% python3 -q
>>> import numpy as np
>>> np.set_printoptions(suppress=True, linewidth=140)
>>> tidy = lambda a: np.round(a, 1) + 0
>>> J = np.load("test16.npy")
>>> J
array([[ 1.7,  0.5, -0.3,  2.4],
       [ 2.2, -0.3,  1. , -1.8],
       [-2.6, -0.9,  1. , -0.7],
       [ 2. , -1.6, -1.4, -0.8],
       [ 1.7, -1.9,  1.5,  0.4],
       [ 1.6, -0.4,  0.8, -2.4],
       [-0.1,  2.3, -1.7, -1. ],
       [ 0.6, -1.4,  1.6, -2. ],
       [ 0.7, -0.6,  2.7,  0.9],
       [-2.2, -0.8, -1.8, -0.3],
       [-2.3,  1.9,  0. , -0.3],
       [ 0.9, -2.6, -0.6,  0.9],
       [ 1.8,  0.4, -2.4, -0.1],
       [ 0.5,  1.6,  0.3,  2.5],
       [ 2.4,  0.7,  0.8, -1.5],
       [ 1.2, -2.3, -0.5,  1.5],
       [ 0.9,  1.2, -2.4,  1.1],
       [-0.4,  2.2, -0.2,  2. ]])
>>> vec = np.array([2, 0, -2, -1])
>>> y = J @ vec
>>> tidy(np.linalg.solve(J.T @ J, J.T @ y))
array([ 2.,  0., -2., -1.])
>>> tidy(y)
array([ 1.6,  4.2, -6.5,  7.6,  0. ,  4. ,  4.2,  0. , -4.9, -0.5, -4.3,  2.1,  8.5, -2.1,  4.7,  1.9,  5.5, -2.4])
>>> tidy(np.linalg.pinv(J) @ J)
array([[1., 0., 0., 0.],
       [0., 1., 0., 0.],
       [0., 0., 1., 0.],
       [0., 0., 0., 1.]])
>>> rng = np.random.default_rng(18)
>>> y = y + 0.1 * rng.normal(size=18)
>>> print(tidy(y))
[ 1.6  4.1 -6.4  7.5  0.2  4.1  4.2  0.1 -4.7 -0.2 -4.4  2.2  8.6 -2.1  4.8  2.   5.6 -2.5]
>>> b, *_ = np.linalg.lstsq(J, y)
>>> tidy(b)
array([ 2.,  0., -2., -1.])
>>> tidy(np.linalg.norm(y - J @ b))
np.float64(0.4)
>>> print(b.round())
[ 2. -0. -2. -1.]
>>> [round(float(np.linalg.norm(np.linalg.solve(J.T @ J + lam * np.eye(4), J.T @ y))), 2) for lam in (0, 1, 10, 100)]
[3.0, 2.92, 2.35, 0.82]
>>> tidy(J.T @ (y - J @ b))
array([0., 0., 0., 0.])
>>> M = np.eye(7, dtype=int)[rng.permutation(7)]
>>> M
array([[0, 0, 0, 0, 1, 0, 0],
       [0, 0, 0, 1, 0, 0, 0],
       [0, 1, 0, 0, 0, 0, 0],
       [0, 0, 0, 0, 0, 0, 1],
       [1, 0, 0, 0, 0, 0, 0],
       [0, 0, 0, 0, 0, 1, 0],
       [0, 0, 1, 0, 0, 0, 0]])
>>> other = M / np.linalg.norm(M, axis=1, keepdims=True)
>>> G = other @ other.T
>>> G
array([[1., 0., 0., 0., 0., 0., 0.],
       [0., 1., 0., 0., 0., 0., 0.],
       [0., 0., 1., 0., 0., 0., 0.],
       [0., 0., 0., 1., 0., 0., 0.],
       [0., 0., 0., 0., 1., 0., 0.],
       [0., 0., 0., 0., 0., 1., 0.],
       [0., 0., 0., 0., 0., 0., 1.]])
>>> print(np.argwhere(np.triu(np.abs(G) > 0.95, 1)))
[]
>>> (np.abs(G) > 0.9).astype(int)
array([[1, 0, 0, 0, 0, 0, 0],
       [0, 1, 0, 0, 0, 0, 0],
       [0, 0, 1, 0, 0, 0, 0],
       [0, 0, 0, 1, 0, 0, 0],
       [0, 0, 0, 0, 1, 0, 0],
       [0, 0, 0, 0, 0, 1, 0],
       [0, 0, 0, 0, 0, 0, 1]])
>>> (G - 2 * np.eye(7)).round(6).argmax(axis=1)
array([1, 0, 0, 0, 0, 0, 0])
>>> tidy(np.linalg.norm(other, axis=1))
array([1., 1., 1., 1., 1., 1., 1.])
>>> vec = np.array([-3, -1, 3, -5, -5, 2, 0])
>>> tidy(np.linalg.det(M))
np.float64(1.0)
>>> print(tidy(np.abs(np.linalg.eigvals(M))))
[1. 1. 1. 1. 1. 1. 1.]
>>> O, V = np.linalg.qr(M[:, :1])[0], np.linalg.qr(M[:, 1:])[0]
>>> sig = np.linalg.svd(O.T @ V, compute_uv=False)
>>> np.degrees(np.arccos(sig.clip(0, 1)))
array([90.])
>>> tidy(np.linalg.norm(O @ O.T - V @ V.T, 2))
np.float64(1.0)
>>> vec = np.array([0, 2, 3, 3, 2, 0, 4])
>>> y = M @ vec
>>> y
array([2, 3, 2, 4, 0, 0, 3])
>>> tidy(np.linalg.solve(M, y))
array([0., 2., 3., 3., 2., 0., 4.])
>>> M @ M.T
array([[1, 0, 0, 0, 0, 0, 0],
       [0, 1, 0, 0, 0, 0, 0],
       [0, 0, 1, 0, 0, 0, 0],
       [0, 0, 0, 1, 0, 0, 0],
       [0, 0, 0, 0, 1, 0, 0],
       [0, 0, 0, 0, 0, 1, 0],
       [0, 0, 0, 0, 0, 0, 1]])
>>> print(M[:, 5] @ M[:, 4])
0
>>> tidy(np.linalg.norm(M, axis=0))
array([1., 1., 1., 1., 1., 1., 1.])
>>> X = np.load("sample9.npy")
>>> X
array([[ 5,  0,  0,  0,  0],
       [-5,  1,  0,  0,  0],
       [ 2, -4, -1,  0,  0],
       [-3,  3, -2, -2,  0],
       [-3,  1,  5,  1,  1]])
>>> O = X.astype(float).copy()
>>> for j in range(5):
...     O[:, j] -= O[:, :j] @ (O[:, :j].T @ O[:, j])
...     O[:, j] /= np.linalg.norm(O[:, j])
... 
>>> tidy(O)
array([[ 0.6,  0.4,  0.2, -0.1,  0.7],
       [-0.6, -0.2, -0.1,  0.3,  0.7],
       [ 0.2, -0.8, -0.2, -0.5,  0.2],
       [-0.4,  0.5, -0.4, -0.7,  0. ],
       [-0.4,  0. ,  0.9, -0.4,  0.1]])
>>> w1 = np.array([[-1, -1, 3, 3],
...     [-1, 3, -2, 2],
...     [2, 0, -1, -2],
...     [-3, 2, -2, -2],
...     [-1, -2, -1, 3]])
>>> b = np.array([-1, -3, 1, -2])
>>> act = np.maximum(X @ w1 + b, 0)
>>> print(act)
[[ 0  0 16 13]
 [ 3  5  0  0]
 [ 0  0 16  0]
 [ 1  5  0  3]
 [ 7  3  0  0]]
>>> basis = np.array([[1, 5], [1, 3], [2, 5], [3, 1]])
>>> print(w1 @ basis)
[[ 13  10]
 [  4  -4]
 [ -6   3]
 [-11 -21]
 [  4 -13]]
>>> O, Rm = np.linalg.qr(X)
>>> np.trace(O @ O.T)
np.float64(5.0)
>>> tidy(O)
array([[-0.6,  0.4,  0.2, -0.1, -0.7],
       [ 0.6, -0.2, -0.1,  0.3, -0.7],
       [-0.2, -0.8, -0.2, -0.5, -0.2],
       [ 0.4,  0.5, -0.4, -0.7,  0. ],
       [ 0.4,  0. ,  0.9, -0.4, -0.1]])
>>> print(tidy(np.abs(np.diag(Rm))))
[8.5 4.3 5.3 1.  0.1]
>>> tidy(O.T @ O)
array([[1., 0., 0., 0., 0.],
       [0., 1., 0., 0., 0.],
       [0., 0., 1., 0., 0.],
       [0., 0., 0., 1., 0.],
       [0., 0., 0., 0., 1.]])
>>> O.shape, Rm.shape
((5, 5), (5, 5))
>>> other = np.array([[-1.9, 0.0, 0.8, 0.3],
...     [0.9, -0.6, -0.5, -0.1],
...     [1.2, -0.2, -0.2, -0.3],
...     [0.1, -0.2, 1.5, -0.5],
...     [0.2, 0.1, -1.0, -0.3],
...     [-0.7, -1.3, -1.2, -1.0],
...     [-0.4, 0.0, 1.4, -1.0],
...     [-0.5, 0.2, -1.1, 0.1],
...     [2.4, 2.0, 1.2, 0.1],
...     [-0.1, 1.2, -0.2, -1.8],
...     [0.2, 0.1, 0.8, -1.1],
...     [0.2, -1.1, -0.1, -0.3]])
>>> basis = np.array([[-0.8, -0.2, 0.2, -0.9, 1.0, -0.3, 0.4, 0.8],
...     [-0.4, 0.2, 1.8, -0.3, -1.5, 1.1, 0.7, 0.3],
...     [1.1, -0.7, -1.6, 0.0, 0.5, -1.7, -1.1, -0.9],
...     [1.1, -0.1, 0.4, 1.4, 0.7, 1.3, -0.2, -0.1]])
>>> feats = other @ basis
>>> tidy(feats)
array([[ 2.7, -0.2, -1.5,  2.1, -1.3, -0.4, -1.7, -2.3],
       [-1.1,  0.1, -0.1, -0.8,  1.5, -0.2,  0.5,  1. ],
       [-1.4, -0.1,  0.1, -1.4,  1.2, -0.6,  0.6,  1.1],
       [ 1.1, -1.1, -2.9, -0.7,  0.8, -3.4, -1.6, -1.3],
       [-1.6,  0.7,  1.7, -0.6, -0.7,  1.4,  1.3,  1.1],
       [-1.3,  0.8, -1. , -0.4,  0. , -0.5,  0.3,  0.2],
       [ 0.8, -0.8, -2.7, -1. , -0.4, -3.6, -1.5, -1.5],
       [-0.8,  0.9,  2.1,  0.5, -1.3,  2.4,  1.1,  0.6],
       [-1.3, -0.9,  2.2, -2.6,  0.1, -0.4,  1. ,  1.4],
       [-2.6,  0.6,  1.7, -2.8, -3.3, -0.6,  1.4,  0.6],
       [-0.5, -0.5, -1.5, -1.8, -0.3, -2.7, -0.5, -0.4],
       [-0.2, -0.2, -1.9, -0.3,  1.6, -1.5, -0.5,  0. ]])
>>> left, sig, VT = np.linalg.svd(feats)
>>> V = VT[:(sig > 1e-8).sum()]
>>> vec = feats[9] + 3 * feats[4] + rng.integers(2) * np.eye(8)[0]
>>> tidy(vec)
array([-6.5,  2.7,  6.8, -4.7, -5.2,  3.4,  5.3,  4. ])
>>> tidy(np.linalg.norm(vec - V.T @ V @ vec))
np.float64(0.6)
>>> print(tidy(np.diag(V.T @ V)))
[0.6 0.4 0.7 0.5 0.9 0.6 0.2 0.2]
